$ ipython --no-banner

In [1]: import numpy as np

In [2]: import numpy.linalg as la

In [3]: np.set_printoptions(precision=2, suppress=True, linewidth=200, sign=" ")

In [4]: B = np.array([[0, 1, 2, 2, 3, 2, 1, 3, 0, 1, 0, 2, 3],
   ...:     [2, 3, 2, 2, 0, 1, 3, 1, 1, 2, 3, 0, 2],
   ...:     [2, 3, 1, 3, 1, 2, 1, 2, 1, 1, 2, 3, 1],
   ...:     [3, 3, 1, 0, 3, 2, 3, 1, 0, 2, 3, 0, 2],
   ...:     [1, 1, 2, 2, 2, 0, 3, 0, 3, 2, 3, 3, 3],
   ...:     [0, 1, 0, 0, 0, 1, 1, 1, 3, 0, 3, 0, 1],
   ...:     [3, 1, 3, 0, 2, 2, 3, 0, 2, 0, 2, 1, 2],
   ...:     [1, 0, 0, 2, 1, 2, 2, 3, 3, 3, 0, 0, 0],
   ...:     [0, 3, 1, 2, 1, 2, 2, 3, 0, 3, 1, 3, 3],
   ...:     [0, 1, 2, 0, 0, 1, 3, 3, 0, 2, 2, 1, 0],
   ...:     [3, 2, 3, 2, 2, 3, 0, 1, 3, 3, 2, 1, 3],
   ...:     [1, 2, 3, 1, 3, 1, 0, 1, 2, 1, 3, 2, 3],
   ...:     [1, 0, 2, 3, 1, 3, 2, 0, 3, 1, 1, 0, 0]])

In [5]: C = np.array([[3]])

In [6]: feats = np.block([[B, np.zeros((13, 1))], [np.zeros((1, 13)), C]])

In [7]: feats
Out[7]: 
array([[ 0.,  1.,  2.,  2.,  3.,  2.,  1.,  3.,  0.,  1.,  0.,  2.,  3.,  0.],
       [ 2.,  3.,  2.,  2.,  0.,  1.,  3.,  1.,  1.,  2.,  3.,  0.,  2.,  0.],
       [ 2.,  3.,  1.,  3.,  1.,  2.,  1.,  2.,  1.,  1.,  2.,  3.,  1.,  0.],
       [ 3.,  3.,  1.,  0.,  3.,  2.,  3.,  1.,  0.,  2.,  3.,  0.,  2.,  0.],
       [ 1.,  1.,  2.,  2.,  2.,  0.,  3.,  0.,  3.,  2.,  3.,  3.,  3.,  0.],
       [ 0.,  1.,  0.,  0.,  0.,  1.,  1.,  1.,  3.,  0.,  3.,  0.,  1.,  0.],
       [ 3.,  1.,  3.,  0.,  2.,  2.,  3.,  0.,  2.,  0.,  2.,  1.,  2.,  0.],
       [ 1.,  0.,  0.,  2.,  1.,  2.,  2.,  3.,  3.,  3.,  0.,  0.,  0.,  0.],
       [ 0.,  3.,  1.,  2.,  1.,  2.,  2.,  3.,  0.,  3.,  1.,  3.,  3.,  0.],
       [ 0.,  1.,  2.,  0.,  0.,  1.,  3.,  3.,  0.,  2.,  2.,  1.,  0.,  0.],
       [ 3.,  2.,  3.,  2.,  2.,  3.,  0.,  1.,  3.,  3.,  2.,  1.,  3.,  0.],
       [ 1.,  2.,  3.,  1.,  3.,  1.,  0.,  1.,  2.,  1.,  3.,  2.,  3.,  0.],
       [ 1.,  0.,  2.,  3.,  1.,  3.,  2.,  0.,  3.,  1.,  1.,  0.,  0.,  0.],
       [ 0.,  0.,  0.,  0.,  0.,  0.,  0.,  0.,  0.,  0.,  0.,  0.,  0.,  3.]])

In [8]: left, sv, Vt = la.svd(feats, full_matrices=False)

In [9]: left.shape, sv.shape, Vt.shape
Out[9]: ((14, 14), (14,), (14, 14))

In [10]: np.abs(left[:, 0]).round(6).argmax()
Out[10]: np.int64(10)

In [11]: (sv > 1e-8).sum()
Out[11]: np.int64(14)

In [12]: sv / sv[0]
Out[12]: array([ 1.  ,  0.31,  0.28,  0.26,  0.21,  0.18,  0.16,  0.14,  0.14,  0.12,  0.1 ,  0.08,  0.06,  0.02])

In [13]: round(np.sqrt((sv ** 2).sum()), 2), round(la.norm(feats), 2)
Out[13]: (np.float64(25.42), np.float64(25.42))
